$ python -q
>>> import numpy as np
>>> np.set_printoptions(precision=3, suppress=True, linewidth=100)
>>> F = np.loadtxt("run8.csv", delimiter=",")
>>> F
array([[ 0.5  , -0.866],
       [ 0.866,  0.5  ]])
>>> q, Rm = np.linalg.qr(F)
>>> np.trace(q @ q.T)
np.float64(2.0)
>>> q.shape, Rm.shape
((2, 2), (2, 2))
>>> q
array([[-0.5  , -0.866],
       [-0.866,  0.5  ]])
>>> abs(Rm[0, 0]), np.round(np.linalg.norm(F[:, 0]), 3)
(np.float64(1.0), np.float64(1.0))
>>> np.round(q.T @ q, 3) + 0
array([[1., 0.],
       [0., 1.]])
>>> Rm
array([[-1.,  0.],
       [ 0.,  1.]])
>>> J = np.loadtxt("mat.csv", delimiter=",")
>>> J
array([[1.   , 0.9  , 0.81 , 0.729, 0.656, 0.59 ],
       [0.9  , 1.   , 0.9  , 0.81 , 0.729, 0.656],
       [0.81 , 0.9  , 1.   , 0.9  , 0.81 , 0.729],
       [0.729, 0.81 , 0.9  , 1.   , 0.9  , 0.81 ],
       [0.656, 0.729, 0.81 , 0.9  , 1.   , 0.9  ],
       [0.59 , 0.656, 0.729, 0.81 , 0.9  , 1.   ]])
>>> # symmetric
>>> np.linalg.determinant(J)
Traceback (most recent call last):
  File "<python-input-14>", line 1, in <module>
    np.linalg.determinant(J)
    ^^^^^^^^^^^^^^^^^^^^^
AttributeError: module 'numpy.linalg' has no attribute 'determinant'
>>> np.trace(J)
np.float64(6.0)
>>> J.inv()
Traceback (most recent call last):
  File "<python-input-16>", line 1, in <module>
    J.inv()
    ^^^^^
AttributeError: 'numpy.ndarray' object has no attribute 'inv'
>>> (J + J.T) / 2
array([[1.   , 0.9  , 0.81 , 0.729, 0.656, 0.59 ],
       [0.9  , 1.   , 0.9  , 0.81 , 0.729, 0.656],
       [0.81 , 0.9  , 1.   , 0.9  , 0.81 , 0.729],
       [0.729, 0.81 , 0.9  , 1.   , 0.9  , 0.81 ],
       [0.656, 0.729, 0.81 , 0.9  , 1.   , 0.9  ],
       [0.59 , 0.656, 0.729, 0.81 , 0.9  , 1.   ]])
>>> J @ J
array([[3.776, 3.985, 4.048, 3.984, 3.811, 3.542],
       [3.985, 4.238, 4.327, 4.274, 4.097, 3.811],
       [4.048, 4.327, 4.464, 4.439, 4.274, 3.984],
       [3.984, 4.274, 4.439, 4.464, 4.327, 4.048],
       [3.811, 4.097, 4.274, 4.327, 4.238, 3.985],
       [3.542, 3.811, 3.984, 4.048, 3.985, 3.776]])
>>> print(np.round(np.linalg.det(J), 3))
0.0
>>> x = np.array([1, 2, 4, 8, 8, 6])
>>> y = J @ x
>>> y
array([20.66 , 22.748, 24.664, 26.009, 25.954, 24.498])
>>> np.round(np.linalg.solve(J, J[:, 2]), 3) + 0
array([0., 0., 1., 0., 0., 0.])
>>> print(np.round(np.linalg.solve(J.T, J[5]), 3) + 0)
[0. 0. 0. 0. 0. 1.]
>>> np.linalg.solve(J, y + J[:, 1])
array([1., 3., 4., 8., 8., 6.])
>>> x = np.array([-3, -4])
>>> y = F @ x
>>> y
array([ 1.964, -4.598])
>>> np.round(np.linalg.solve(F, F[:, 0]), 3) + 0
array([1., 0.])
>>> print(np.round(np.linalg.solve(F.T, F[0]), 3) + 0)
[1. 0.]
>>> np.linalg.solve(F, -1 * y)
array([3., 4.])
>>> out = J / np.sqrt((J ** 2).mean(axis=1, keepdims=True))
>>> np.linalg.matrix_rank(J - J.mean(axis=1, keepdims=True))
np.int64(5)
>>> np.linalg.norm(out, axis=1)
array([2.449, 2.449, 2.449, 2.449, 2.449, 2.449])
>>> low = np.linalg.cholesky(J)
>>> low @ low.T
array([[1.   , 0.9  , 0.81 , 0.729, 0.656, 0.59 ],
       [0.9  , 1.   , 0.9  , 0.81 , 0.729, 0.656],
       [0.81 , 0.9  , 1.   , 0.9  , 0.81 , 0.729],
       [0.729, 0.81 , 0.9  , 1.   , 0.9  , 0.81 ],
       [0.656, 0.729, 0.81 , 0.9  , 1.   , 0.9  ],
       [0.59 , 0.656, 0.729, 0.81 , 0.9  , 1.   ]])
>>> low
array([[1.   , 0.   , 0.   , 0.   , 0.   , 0.   ],
       [0.9  , 0.436, 0.   , 0.   , 0.   , 0.   ],
       [0.81 , 0.392, 0.436, 0.   , 0.   , 0.   ],
       [0.729, 0.353, 0.392, 0.436, 0.   , 0.   ],
       [0.656, 0.318, 0.353, 0.392, 0.436, 0.   ],
       [0.59 , 0.287, 0.318, 0.353, 0.392, 0.436]])
>>> Z = np.array([[-6, 7, 2, 7], [8, 4, -7, -3], [-8, 8, 5, -4]])
>>> data = np.repeat(Z, 23 // 3, axis=0)
>>> rng = np.random.default_rng(6890)
>>> data = data + 0.02 * rng.normal(size=data.shape)
>>> data
array([[-5.972,  6.981,  1.986,  7.015],
       [-5.996,  6.99 ,  2.007,  7.032],
       [-6.003,  7.019,  2.011,  6.996],
       [-5.978,  7.004,  2.019,  7.024],
       [-6.037,  7.006,  2.044,  6.971],
       [-5.964,  6.987,  2.009,  6.981],
       [-5.971,  7.015,  2.038,  6.997],
       [ 8.031,  3.989, -7.011, -3.007],
       [ 7.999,  4.009, -7.008, -2.998],
       [ 8.011,  3.992, -6.974, -2.99 ],
       [ 7.989,  3.997, -7.006, -3.035],
       [ 7.982,  4.026, -7.005, -3.021],
       [ 7.983,  4.004, -6.98 , -3.027],
       [ 8.043,  3.989, -7.009, -3.026],
       [-8.003,  7.99 ,  4.963, -4.001],
       [-8.007,  8.008,  5.036, -4.004],
       [-7.953,  8.017,  4.967, -4.04 ],
       [-8.007,  7.978,  5.025, -4.025],
       [-8.006,  7.997,  5.016, -4.026],
       [-7.989,  8.015,  4.975, -4.022],
       [-8.013,  8.034,  5.001, -3.993]])
>>> C2 = np.cov(data, rowvar=False)
>>> np.polyfit(data[:, 1], data[:, 0], 1)
array([-4.15 , 24.296])
>>> print(np.corrcoef(data.T))
[[ 1.    -0.992 -0.992 -0.32 ]
 [-0.992  1.     1.     0.196]
 [-0.992  1.     1.     0.199]
 [-0.32   0.196  0.199  1.   ]]
>>> print(np.argwhere(np.triu(np.abs(np.corrcoef(data.T)) > 0.8, 1)))
[[0 1]
 [0 2]
 [1 2]]
